In [1]: import numpy as np

In [2]: import numpy.linalg as la

In [3]: np.set_printoptions(suppress=True, linewidth=100)

In [4]: F = np.array([[2.93, -10.32, 12.69],
   ...:     [14.95, 14.72, -8.38],
   ...:     [5.06, 8.08, -5.39],
   ...:     [15.93, 13.36, -7.94],
   ...:     [15.76, 14.64, -9.04],
   ...:     [13.75, 10.82, -8.63],
   ...:     [14.3, 12.73, -7.19],
   ...:     [15.17, 13.24, -6.93],
   ...:     [5.72, 5.77, -5.62],
   ...:     [2.78, -8.81, 10.15],
   ...:     [2.54, -11.42, 9.94],
   ...:     [15.54, 12.45, -6.71],
   ...:     [14.51, 12.62, -9.03],
   ...:     [3.13, -9.35, 11.02],
   ...:     [3.07, -11.53, 10.55],
   ...:     [14.88, 13.32, -9.17]])

In [5]: M2 = np.array([[2, 1], [-3, 2], [2, 1]])

In [6]: np.round(np.einsum("ij->j", F), 2)
Out[6]: array([160.02,  80.32, -29.68])

In [7]: np.vstack([F, M2.T]).shape
Out[7]: (18, 3)

In [8]: M = np.array([[1.0, 0.7, 0.49], [0.7, 1.0, 0.7], [0.49, 0.7, 1.0]])

In [9]: vals, V = la.eigh(M)

In [10]: x0 = np.array([2, -2, 0])

In [11]: (np.sign(V[:, -1].round(6)) == np.sign(V[0, -1].round(6))).astype(int)
Out[11]: array([1, 1, 1])

In [12]: np.round(V * np.sqrt(vals) @ V.T, 2)
Out[12]: 
array([[0.91, 0.35, 0.2 ],
       [0.35, 0.87, 0.35],
       [0.2 , 0.35, 0.91]])

In [13]: round(x0 @ M @ x0 / (x0 @ x0), 2), round(float(vals[0]), 2), round(vals[-1], 2)
Out[13]: (np.float64(0.3), 0.23, np.float64(2.26))

In [14]: round(x0 @ M @ x0, 2)
Out[14]: np.float64(2.4)

In [15]: np.abs(M).sum(axis=1).max(), np.round(np.abs(vals).max(), 2)
Out[15]: (np.float64(2.4), np.float64(2.26))

In [16]: rng = np.random.default_rng(966208)

In [17]: M2 = M + rng.integers(-2, 3, (3, 1)) @ rng.integers(-2, 3, (1, 3))

In [18]: M2
Out[18]: 
array([[ 3.  ,  4.7 , -1.51],
       [ 2.7 ,  5.  , -1.3 ],
       [ 1.49,  2.7 ,  0.  ]])

In [19]: np.round(la.svd(M2 - M, compute_uv=False), 2) + 0
Out[19]: array([7.35, 0.  , 0.  ])

In [20]: la.matrix_rank(M2 - M, tol=1e-8)
Out[20]: np.int64(1)

In [21]: r0 = np.array([2, 1, 1, 0])

In [22]: v = np.array([-1, -1, 2, 2])

In [23]: E = r0[:, None] + v[None, :]

In [24]: E
Out[24]: 
array([[ 1,  1,  4,  4],
       [ 0,  0,  3,  3],
       [ 0,  0,  3,  3],
       [-1, -1,  2,  2]])

In [25]: # column 1 repeats column 0

In [26]: M2 = np.array([[0, 2, 2], [2, 0, 2], [2, 2, 1], [0, 2, 1]])

In [27]: np.einsum("ik,kj->ji", E, M2)
Out[27]: 
array([[10,  6,  6,  2],
       [18, 12, 12,  6],
       [12,  6,  6,  0]])

In [28]: la.matrix_rank(np.vstack([E, M2.T]))
Out[28]: np.int64(4)

In [29]: M2.T @ E.T
Out[29]: 
array([[10,  6,  6,  2],
       [18, 12, 12,  6],
       [12,  6,  6,  0]])

In [30]: np.einsum("ij->j", E)
Out[30]: array([ 0,  0, 12, 12])

In [31]: np.einsum("ij,ij->i", E, E)
Out[31]: array([34, 18, 18, 10])

In [32]: np.einsum("ik,kj->ij", E, M2)
Out[32]: 
array([[10, 18, 12],
       [ 6, 12,  6],
       [ 6, 12,  6],
       [ 2,  6,  0]])

In [33]: np.kron(np.eye(2, dtype=int), E)
Out[33]: 
array([[ 1,  1,  4,  4,  0,  0,  0,  0],
       [ 0,  0,  3,  3,  0,  0,  0,  0],
       [ 0,  0,  3,  3,  0,  0,  0,  0],
       [-1, -1,  2,  2,  0,  0,  0,  0],
       [ 0,  0,  0,  0,  1,  1,  4,  4],
       [ 0,  0,  0,  0,  0,  0,  3,  3],
       [ 0,  0,  0,  0,  0,  0,  3,  3],
       [ 0,  0,  0,  0, -1, -1,  2,  2]])

In [34]: round(la.eigvals(E).sum().real, 2)
Out[34]: np.float64(6.0)

In [35]: np.einsum("ii->", E)
Out[35]: np.int64(6)

In [36]: np.round(np.poly(E), 2) + 0
Out[36]: array([ 1., -6., 12.,  0.,  0.])

In [37]: r = la.matrix_rank(E)

In [38]: r
Out[38]: np.int64(2)

In [39]: null = la.svd(E)[2][r:].T

In [40]: np.allclose(E @ null, 0)
Out[40]: True

In [41]: [int(la.matrix_rank(np.delete(E, i, axis=0))) for i in range(4)]
Out[41]: [2, 2, 2, 2]

In [42]: null.shape
Out[42]: (4, 2)

In [43]: O, _ = la.qr(np.array([[1.0, -1.3, -0.3, -0.1],
    ...:     [-0.3, 1.6, 0.6, -0.2],
    ...:     [0.8, 1.0, 0.0, -0.3],
    ...:     [0.9, 1.5, -0.5, 0.7]]))

In [44]: mat = O[:, :3]

In [45]: mat.round(2)
Out[45]: 
array([[-0.63,  0.53, -0.39],
       [ 0.19, -0.6 , -0.61],
       [-0.5 , -0.32, -0.38],
       [-0.56, -0.5 ,  0.57]])

In [46]: def softmax(z):
    ...:     e = np.exp(z - z.max(axis=-1, keepdims=True))
    ...:     return e / e.sum(axis=-1, keepdims=True)
    ...: 

In [47]: np.round(softmax(mat[2] + -3), 2)
Out[47]: array([0.3 , 0.36, 0.34])

In [48]: np.round(softmax(mat[2]), 2)
Out[48]: array([0.3 , 0.36, 0.34])

In [49]: att = mat @ mat.T / np.sqrt(3)

In [50]: softmax(att).round(6).argmax(axis=1)
Out[50]: array([0, 1, 2, 3])

In [51]: np.round(softmax(att), 2)
Out[51]: 
array([[0.35, 0.19, 0.26, 0.2 ],
       [0.19, 0.34, 0.26, 0.2 ],
       [0.24, 0.25, 0.27, 0.23],
       [0.2 , 0.2 , 0.24, 0.36]])

In [52]: np.round(softmax(att)[2] @ mat, 2)
Out[52]: array([-0.38, -0.23, -0.22])

In [53]: M2 = np.array([[2, 0], [1, 0]])

In [54]: W2 = np.kron(M2, mat)

In [55]: la.matrix_rank(W2)
Out[55]: np.int64(3)

In [56]: W2.round(2)
Out[56]: 
array([[-1.25,  1.06, -0.78, -0.  ,  0.  , -0.  ],
       [ 0.38, -1.2 , -1.22,  0.  , -0.  , -0.  ],
       [-1.  , -0.65, -0.77, -0.  , -0.  , -0.  ],
       [-1.13, -1.  ,  1.14, -0.  , -0.  ,  0.  ],
       [-0.63,  0.53, -0.39, -0.  ,  0.  , -0.  ],
       [ 0.19, -0.6 , -0.61,  0.  , -0.  , -0.  ],
       [-0.5 , -0.32, -0.38, -0.  , -0.  , -0.  ],
       [-0.56, -0.5 ,  0.57, -0.  , -0.  ,  0.  ]])

In [57]: A = np.load("x.npy")

In [58]: A
Out[58]: 
array([[0, 1, 1, 1],
       [1, 0, 1, 1],
       [1, 1, 0, 1],
       [1, 1, 1, 0]])

In [59]: # equal to its transpose

In [60]: M2 = A / la.norm(A, axis=1, keepdims=True)

In [61]: C2 = M2 @ M2.T

In [62]: round(float(np.degrees(np.arccos(np.clip(C2[1, 0], -1, 1)))), 2)
Out[62]: 48.19

In [63]: np.sort(np.abs(np.fft.fft(A[0]))), np.round(np.sort(la.svd(A, compute_uv=False)), 2)
Out[63]: (array([1., 1., 1., 3.]), array([1., 1., 1., 3.]))

In [64]: (A @ A)[0]
Out[64]: array([3, 2, 2, 2])

In [65]: x0 = np.array([0, 1, 1, 1])

In [66]: rhs = A @ x0

In [67]: rhs
Out[67]: array([3, 2, 2, 2])

In [68]: np.round(la.solve(A, rhs + A[:, 0]), 2)
Out[68]: array([1., 1., 1., 1.])

In [69]: np.round(la.solve(A.T, A[1]), 2)
Out[69]: array([ 0.,  1., -0., -0.])

In [70]: np.round(la.solve(A, rhs), 2)
Out[70]: array([0., 1., 1., 1.])

In [71]: np.round(la.solve(A, -3 * rhs), 2)
Out[71]: array([ 0., -3., -3., -3.])

In [72]: m1 = np.load("layer12.npy")

In [73]: m1
Out[73]: 
array([[-2, -2],
       [-2, -4]])

In [74]: L = la.cholesky(M)

In [75]: M / np.sqrt(np.outer(np.diag(M), np.diag(M)))
Out[75]: 
array([[1.  , 0.7 , 0.49],
       [0.7 , 1.  , 0.7 ],
       [0.49, 0.7 , 1.  ]])

In [76]: round(np.prod(np.diag(L)) ** 2, 2), round(float(la.det(M)), 2)
Out[76]: (np.float64(0.26), 0.26)

In [77]: np.diag(L) ** 2
Out[77]: array([1.  , 0.51, 0.51])

In [78]: np.trace(m1)
Out[78]: np.int64(-6)

In [79]: m1.inv()
AttributeError: 'numpy.ndarray' object has no attribute 'inv'


In [80]: round(la.det(m1), 2)
Out[80]: np.float64(4.0)

In [81]: np.allclose(m1, m1.T)
Out[81]: True

In [82]: round(np.abs(la.eigvals(m1)).max(), 2)
Out[82]: np.float64(5.24)

In [83]: Ac = (F - F.mean(axis=0)) / F.std(axis=0)

In [84]: Ac.std(axis=0)
Out[84]: array([1., 1., 1.])

In [85]: np.argwhere(np.abs(Ac) > 2)
Out[85]: array([], shape=(0, 2), dtype=int64)

In [86]: b = la.lstsq(np.delete(Ac, 0, axis=1), Ac[:, 0])[0]

In [87]: b.round(2)
Out[87]: array([1.96, 1.05])

In [88]: feats = np.loadtxt("dump.csv", delimiter=",")

In [89]: feats
Out[89]: 
array([[2., 0., 0., 0.],
       [0., 1., 4., 6.],
       [0., 1., 2., 8.],
       [0., 1., 8., 7.]])

In [90]: # 2 groups of indices that never mix

In [91]: x0 = np.array([1, 0, 0, 2])

In [92]: rhs = feats @ x0

In [93]: b, lr = np.zeros(4), 1 / la.norm(feats, 2) ** 2

In [94]: for i in range(30):
    ...:     b -= lr * feats.T @ (feats @ b - rhs)
    ...:     if i % 10 == 0: print(i, round(la.norm(feats @ b - rhs), 2))
    ...: 
0 4.62
10 2.62
20 1.69

In [95]: np.round(la.cond(feats), 2)
Out[95]: np.float64(86.06)

In [96]: vals, V = la.eigh(A)

In [97]: x0 = np.array([2, 2, 1, 2])

In [98]: np.abs(A).sum(axis=1).max(), np.abs(vals).max()
Out[98]: (np.int64(3), np.float64(3.0))

In [99]: round(x0 @ A @ x0 / (x0 @ x0), 2), vals[0], vals[-1]
Out[99]: (np.float64(2.77), np.float64(-1.0), np.float64(3.0))

In [100]: (np.sign(V[:, -1].round(6)) == np.sign(V[0, -1].round(6))).astype(int)
Out[100]: array([1, 1, 1, 1])

In [101]: np.round(V * np.maximum(vals, 0) @ V.T, 2)
Out[101]: 
array([[0.75, 0.75, 0.75, 0.75],
       [0.75, 0.75, 0.75, 0.75],
       [0.75, 0.75, 0.75, 0.75],
       [0.75, 0.75, 0.75, 0.75]])

In [102]: x0 @ A @ x0
Out[102]: np.int64(36)
